>>> import numpy as np
>>> np.set_printoptions(precision=2, suppress=True, linewidth=200, floatmode="fixed")
>>> def rnd(a):
...     return np.round(a, 2) + 0
... 
>>> J = np.load("a.npy")
>>> J
array([[ 21.00, -24.00,   4.00, -20.00,  12.00, -32.00],
       [-24.00,  41.00,  -6.00,  30.00, -18.00,  48.00],
       [  4.00,  -6.00,   6.00,  -5.00,   3.00,  -8.00],
       [-20.00,  30.00,  -5.00,  30.00, -15.00,  40.00],
       [ 12.00, -18.00,   3.00, -15.00,  14.00, -24.00],
       [-32.00,  48.00,  -8.00,  40.00, -24.00,  69.00]])
>>> evals, evecs = np.linalg.eigh(J)
>>> x0 = np.array([4, 5, 1, 2, 0, 2])
>>> np.abs(J).sum(axis=1).max(), np.abs(evals).max()
(np.float64(221.0), np.float64(156.0))
>>> rnd(evecs * np.maximum(evals, 0) @ evecs.T)
array([[ 21.00, -24.00,   4.00, -20.00,  12.00, -32.00],
       [-24.00,  41.00,  -6.00,  30.00, -18.00,  48.00],
       [  4.00,  -6.00,   6.00,  -5.00,   3.00,  -8.00],
       [-20.00,  30.00,  -5.00,  30.00, -15.00,  40.00],
       [ 12.00, -18.00,   3.00, -15.00,  14.00, -24.00],
       [-32.00,  48.00,  -8.00,  40.00, -24.00,  69.00]])
>>> rnd(evecs * np.abs(evals) @ evecs.T)
array([[ 21.00, -24.00,   4.00, -20.00,  12.00, -32.00],
       [-24.00,  41.00,  -6.00,  30.00, -18.00,  48.00],
       [  4.00,  -6.00,   6.00,  -5.00,   3.00,  -8.00],
       [-20.00,  30.00,  -5.00,  30.00, -15.00,  40.00],
       [ 12.00, -18.00,   3.00, -15.00,  14.00, -24.00],
       [-32.00,  48.00,  -8.00,  40.00, -24.00,  69.00]])
>>> evals, evecs = np.linalg.eigh(J)
>>> rnd(evecs.T @ J @ evecs)
array([[  5.00,   0.00,   0.00,   0.00,   0.00,   0.00],
       [  0.00,   5.00,   0.00,   0.00,   0.00,   0.00],
       [  0.00,   0.00,   5.00,   0.00,   0.00,   0.00],
       [  0.00,   0.00,   0.00,   5.00,   0.00,   0.00],
       [  0.00,   0.00,   0.00,   0.00,   5.00,   0.00],
       [  0.00,   0.00,   0.00,   0.00,   0.00, 156.00]])
>>> (evals > 1e-8).sum(), (evals < -1e-8).sum()
(np.int64(6), np.int64(0))
>>> rnd(evals)
array([  5.00,   5.00,   5.00,   5.00,   5.00, 156.00])
>>> rnd(evecs.T @ evecs)
array([[1.00, 0.00, 0.00, 0.00, 0.00, 0.00],
       [0.00, 1.00, 0.00, 0.00, 0.00, 0.00],
       [0.00, 0.00, 1.00, 0.00, 0.00, 0.00],
       [0.00, 0.00, 0.00, 1.00, 0.00, 0.00],
       [0.00, 0.00, 0.00, 0.00, 1.00, 0.00],
       [0.00, 0.00, 0.00, 0.00, 0.00, 1.00]])
>>> rnd(np.linalg.svd(J, compute_uv=False))
array([156.00,   5.00,   5.00,   5.00,   5.00,   5.00])
>>> rnd(evecs @ np.diag(evals) @ evecs.T)
array([[ 21.00, -24.00,   4.00, -20.00,  12.00, -32.00],
       [-24.00,  41.00,  -6.00,  30.00, -18.00,  48.00],
       [  4.00,  -6.00,   6.00,  -5.00,   3.00,  -8.00],
       [-20.00,  30.00,  -5.00,  30.00, -15.00,  40.00],
       [ 12.00, -18.00,   3.00, -15.00,  14.00, -24.00],
       [-32.00,  48.00,  -8.00,  40.00, -24.00,  69.00]])
>>> rnd(np.abs(evecs[:, -1]))
array([0.33, 0.49, 0.08, 0.41, 0.24, 0.65])
>>> low = np.linalg.cholesky(J)
>>> rnd(low @ low.T)
array([[ 21.00, -24.00,   4.00, -20.00,  12.00, -32.00],
       [-24.00,  41.00,  -6.00,  30.00, -18.00,  48.00],
       [  4.00,  -6.00,   6.00,  -5.00,   3.00,  -8.00],
       [-20.00,  30.00,  -5.00,  30.00, -15.00,  40.00],
       [ 12.00, -18.00,   3.00, -15.00,  14.00, -24.00],
       [-32.00,  48.00,  -8.00,  40.00, -24.00,  69.00]])
>>> rnd(np.diag(low) ** 2)
array([21.00, 13.57,  5.09,  7.16,  5.54,  8.48])
>>> K = np.loadtxt("case8.csv", delimiter=",")
>>> K
array([[-1.70,  2.44, -1.64],
       [-0.30,  2.71, -2.64],
       [-0.87,  0.72, -5.05],
       [-0.53,  3.13, -1.78],
       [-0.74,  1.17, -4.51],
       [-3.29, -0.18, -3.98],
       [ 0.00,  4.45, -0.34],
       [-2.04,  1.79, -2.27],
       [-1.85,  3.68,  0.37],
       [-2.78, -0.93, -5.62],
       [-1.90,  0.40, -4.50],
       [-0.67,  1.25, -4.46],
       [ 3.15,  8.75,  2.97],
       [ 0.62,  3.98, -1.65],
       [-0.52,  2.91, -2.11],
       [-1.82,  1.89, -2.35],
       [-0.08,  2.29, -3.48],
       [ 1.34,  1.22, -6.52],
       [-1.80,  0.75, -4.09],
       [-1.71,  0.22, -4.95],
       [-1.29,  0.78, -4.54],
       [-4.17, -0.92, -4.21],
       [ 1.18,  5.13, -0.48],
       [-2.13,  0.95, -3.45],
       [-0.30,  3.90, -0.85],
       [ 0.88,  3.66, -2.40],
       [-1.81, -1.20, -6.99],
       [-1.36,  1.14, -3.92]])
>>> x0 = np.array([-1, -3, -2])
>>> y = K @ x0
>>> rnd(np.linalg.lstsq(K, y)[0])
array([-1.00, -3.00, -2.00])
>>> rnd(np.linalg.solve(K.T @ K, K.T @ y))
array([-1.00, -3.00, -2.00])
>>> rnd(np.linalg.pinv(K) @ K)
array([[1.00, 0.00, 0.00],
       [0.00, 1.00, 0.00],
       [0.00, 0.00, 1.00]])
>>> rng = np.random.default_rng(971)
>>> y = y + 0.3 * rng.normal(size=28)
>>> rnd(y)
array([ -2.21,  -2.62,   8.92,  -5.41,   6.34,  11.71, -12.29,   1.28, -10.03,  16.84,   9.48,   5.51, -35.18,  -8.91,  -4.15,   0.95,  -0.05,   7.80,   7.88,  11.20,   8.66,  15.34, -15.03,   5.87,
        -9.03,  -7.28,  18.89,   5.91])
>>> c, *_ = np.linalg.lstsq(K, y)
>>> rnd(K.T @ (y - K @ c))
array([0.00, 0.00, 0.00])
>>> c.round()
array([-1.00, -3.00, -2.00])
>>> rnd(np.linalg.norm(y - K @ c))
np.float64(1.4)
>>> [round(float(np.linalg.norm(np.linalg.solve(K.T @ K + lam * np.eye(3), K.T @ y))), 2) for lam in (0, 1, 10, 100)]
[3.7, 3.69, 3.56, 2.66]
>>> Z = K[[17, 1]].astype(float)
>>> for _ in range(4):
...     idx = np.linalg.norm(K[:, None] - Z, axis=-1).argmin(axis=1)
...     Z = np.array([K[idx == j].mean(axis=0) for j in range(2)])
... 
>>> idx
array([1, 1, 0, 1, 0, 0, 1, 1, 1, 0, 0, 0, 1, 1, 1, 1, 1, 0, 0, 0, 0, 0, 1, 0, 1, 1, 0, 0])
>>> rnd(Z[1] - Z[0])
array([1.42, 3.24, 3.44])
>>> rnd(Z)
array([[-1.66,  0.38, -4.77],
       [-0.24,  3.62, -1.33]])
>>> A2 = np.c_[K[:, :2] @ np.array([[4, -3], [-3, 4]]), np.array([5, 5, -2, 3, -4, -1, 5, -1, -5, 5, 2, -3, 0, -2, -2, -3, 1, -1, 1, -1, 3, 2, -5, 1, -3, -3, 1, 4])]
>>> rnd(A2)
array([[-14.12,  14.86,   5.00],
       [ -9.33,  11.74,   5.00],
       [ -5.64,   5.49,  -2.00],
       [-11.51,  14.11,   3.00],
       [ -6.47,   6.90,  -4.00],
       [-12.62,   9.15,  -1.00],
       [-13.35,  17.80,   5.00],
       [-13.53,  13.28,  -1.00],
       [-18.44,  20.27,  -5.00],
       [ -8.33,   4.62,   5.00],
       [ -8.80,   7.30,   2.00],
       [ -6.43,   7.01,  -3.00],
       [-13.65,  25.55,   0.00],
       [ -9.46,  14.06,  -2.00],
       [-10.81,  13.20,  -2.00],
       [-12.95,  13.02,  -3.00],
       [ -7.19,   9.40,   1.00],
       [  1.70,   0.86,  -1.00],
       [ -9.45,   8.40,   1.00],
       [ -7.50,   6.01,  -1.00],
       [ -7.50,   6.99,   3.00],
       [-13.92,   8.83,   2.00],
       [-10.67,  16.98,  -5.00],
       [-11.37,  10.19,   1.00],
       [-12.90,  16.50,  -3.00],
       [ -7.46,  12.00,  -3.00],
       [ -3.64,   0.63,   1.00],
       [ -8.86,   8.64,   4.00]])
>>> rnd(np.linalg.norm(np.linalg.qr(K)[0].T @ A2, axis=0) ** 2 / ((A2 ** 2).sum(axis=0) + 1e-12))
array([1.00, 1.00, 0.06])
>>> np.linalg.matrix_rank(A2)
np.int64(3)
>>> rnd(np.linalg.norm(A2 - K @ np.linalg.lstsq(K, A2)[0], axis=0))
array([ 0.00,  0.00, 15.72])
>>> rnd(np.linalg.lstsq(K, A2[:, 0])[0])
array([ 4.00, -3.00,  0.00])
>>> x0 = np.array([9, 4, 8])
>>> y = K @ x0
>>> c, lr = np.zeros(3), 1 / np.linalg.norm(K, 2) ** 2
>>> for i in range(200):
...     c -= lr * K.T @ (K @ c - y)
...     if i % 50 == 0: print(i, round(np.linalg.norm(K @ c - y), 2))
... 
0 58.96
50 0.35
100 0.0
150 0.0
>>> rnd(c)
array([9.00, 4.00, 8.00])
>>> rnd(np.linalg.cond(K))
np.float64(3.47)
>>> F = np.load("w.npy")
>>> F
array([[  5.01,   2.57,   6.42],
       [  0.78,   0.18,   0.74],
       [ -2.53,  -1.51,  -2.69],
       [ -1.82,  -0.96,  -1.87],
       [ -3.81,  -2.48,  -4.77],
       [ -3.20,  -1.57,  -3.63],
       [  0.30,   0.45,   0.06],
       [ -3.00,  -1.39,  -4.50],
       [  0.02,   0.02,  -0.25],
       [  4.77,   2.42,   5.47],
       [ -0.85,  -0.40,  -1.81],
       [  2.60,   1.11,   3.30],
       [  2.23,   1.55,   2.95],
       [  0.46,   0.30,   0.03],
       [  1.24,   0.78,   1.87],
       [ -8.39,  -4.49,  -9.92],
       [  2.32,   1.12,   3.13],
       [ -1.24,  -1.21,  -2.28],
       [  4.09,   1.74,   4.54],
       [ -1.84,  -0.99,  -2.42],
       [  1.18,   0.07,   1.32],
       [ -1.48,  -1.39,  -2.36],
       [  3.11,   1.79,   4.09],
       [ -0.13,   0.36,   0.08],
       [  5.32,   2.36,   6.33],
       [ -9.97,  -4.65, -12.48],
       [ -3.93,  -2.10,  -4.66],
       [  1.63,   0.83,   1.94]])
>>> rnd(np.abs(np.linalg.svd(F)[2][-1]))
array([0.80, 0.18, 0.57])
>>> rnd(np.linalg.norm(F, 2) / np.linalg.norm(F))
np.float64(1.0)
>>> round(np.log10(np.linalg.cond(F)))
1
>>> np.linalg.matrix_rank(F, rtol=0.1)
np.int64(1)
>>> [round(float(x), 2) for x in np.linalg.svd(F, compute_uv=False)[:3]]
[31.7, 1.44, 1.28]
>>> np.argsort(-np.linalg.norm(F, axis=0).round(6), kind="stable")[:3]
array([2, 0, 1])
>>> C2 = F.T @ F
>>> rnd(np.linalg.svd(F, compute_uv=False) ** 2)
array([1004.62,    2.09,    1.65])
>>> rnd(C2)
array([[362.73, 183.58, 445.05],
       [183.58,  95.39, 226.15],
       [445.05, 226.15, 550.24]])
>>> rnd(np.diag(C2))
array([362.73,  95.39, 550.24])
>>> rnd(np.linalg.eigvalsh(C2)[::-1])
array([1004.62,    2.09,    1.65])
>>> np.linalg.matrix_rank(C2)
np.int64(3)
>>> rnd(np.trace(C2)), rnd((F ** 2).sum())
(np.float64(1008.36), np.float64(1008.36))
>>> Uu, s, Vt = np.linalg.svd(C2)
>>> rnd(s)
array([1004.62,    2.09,    1.65])
>>> np.argmax(s[:-1] / (s[1:] + 1e-6)) + 1
np.int64(1)
>>> A2 = Uu[:, :1] @ np.diag(s[:1]) @ Vt[:1]
>>> rnd(np.linalg.norm(C2 - A2) / np.linalg.norm(C2))
np.float64(0.0)
>>> rnd(A2)
array([[361.67, 183.90, 445.78],
       [183.90,  93.51, 226.67],
       [445.78, 226.67, 549.44]])
>>> rnd(np.linalg.norm(C2 - A2, 2)), rnd(s[1])
(np.float64(2.09), np.float64(2.09))
>>> rnd(np.abs(C2 - A2).max())
np.float64(1.88)
>>> np.linalg.matrix_rank(C2, rtol=0.05)
np.int64(1)
>>> W0 = np.vander(np.arange(4) - 3, 4, increasing=True)
>>> W0
array([[  1,  -3,   9, -27],
       [  1,  -2,   4,  -8],
       [  1,  -1,   1,  -1],
       [  1,   0,   0,   0]])
>>> np.linalg.determinant(W0)
Traceback (most recent call last):
  File "<python-input-79>", line 1, in <module>
    np.linalg.determinant(W0)
    ^^^^^^^^^^^^^^^^^^^^^
AttributeError: module 'numpy.linalg' has no attribute 'determinant'
>>> rnd(np.sort(np.abs(np.linalg.eigvals(W0))))
array([0.74, 0.74, 4.66, 4.66])
>>> np.trace(W0)
np.int64(0)
>>> rnd(np.linalg.det(W0))
np.float64(12.0)
>>> (W0 + W0.T) / 2
array([[  1.00,  -1.00,   5.00, -13.00],
       [ -1.00,  -2.00,   1.50,  -4.00],
       [  5.00,   1.50,   1.00,  -0.50],
       [-13.00,  -4.00,  -0.50,   0.00]])
>>> np.allclose(W0 @ W0.T, W0.T @ W0)
False
>>> idx = rng.permutation(4)
>>> A2 = W0[:, idx] * rng.choice([-1, 1], 4)
>>> A2
array([[  9, -27,   3,  -1],
       [  4,  -8,   2,  -1],
       [  1,  -1,   1,  -1],
       [  0,   0,   0,  -1]])
>>> Uu, _, Vt = np.linalg.svd(W0.T @ A2)
>>> rnd(Uu @ Vt)
array([[ 0.00,  0.00,  0.00, -1.00],
       [ 0.00,  0.00, -1.00,  0.00],
       [ 1.00,  0.00,  0.00,  0.00],
       [ 0.00,  1.00,  0.00,  0.00]])
>>> rnd(np.linalg.lstsq(W0, A2)[0])
array([[ 0.00,  0.00,  0.00, -1.00],
       [ 0.00,  0.00, -1.00,  0.00],
       [ 1.00,  0.00,  0.00,  0.00],
       [ 0.00,  1.00,  0.00,  0.00]])
>>> C2 = W0.T @ W0
>>> C2
array([[   4,   -6,   14,  -36],
       [  -6,   14,  -36,   98],
       [  14,  -36,   98, -276],
       [ -36,   98, -276,  794]])
>>> (W0 @ W0.T).shape
(4, 4)
>>> np.argsort(-np.linalg.norm(W0, axis=0).round(6), kind="stable")[:3]
array([3, 2, 1])
>>> rnd(np.linalg.norm(W0, 2) / np.linalg.norm(W0))
np.float64(1.0)
>>> np.linalg.matrix_rank(W0, rtol=0.1)
np.int64(1)
>>> r0 = np.array([-1, 2, 0, 1])
>>> A2 = W0 + np.outer(r0, np.eye(4)[1])
>>> rnd(np.linalg.det(A2) / np.linalg.det(W0)), rnd(1 + np.linalg.solve(W0, r0)[1])
(np.float64(6.17), np.float64(6.17))
>>> np.linalg.matrix_rank(A2 - W0)
np.int64(1)
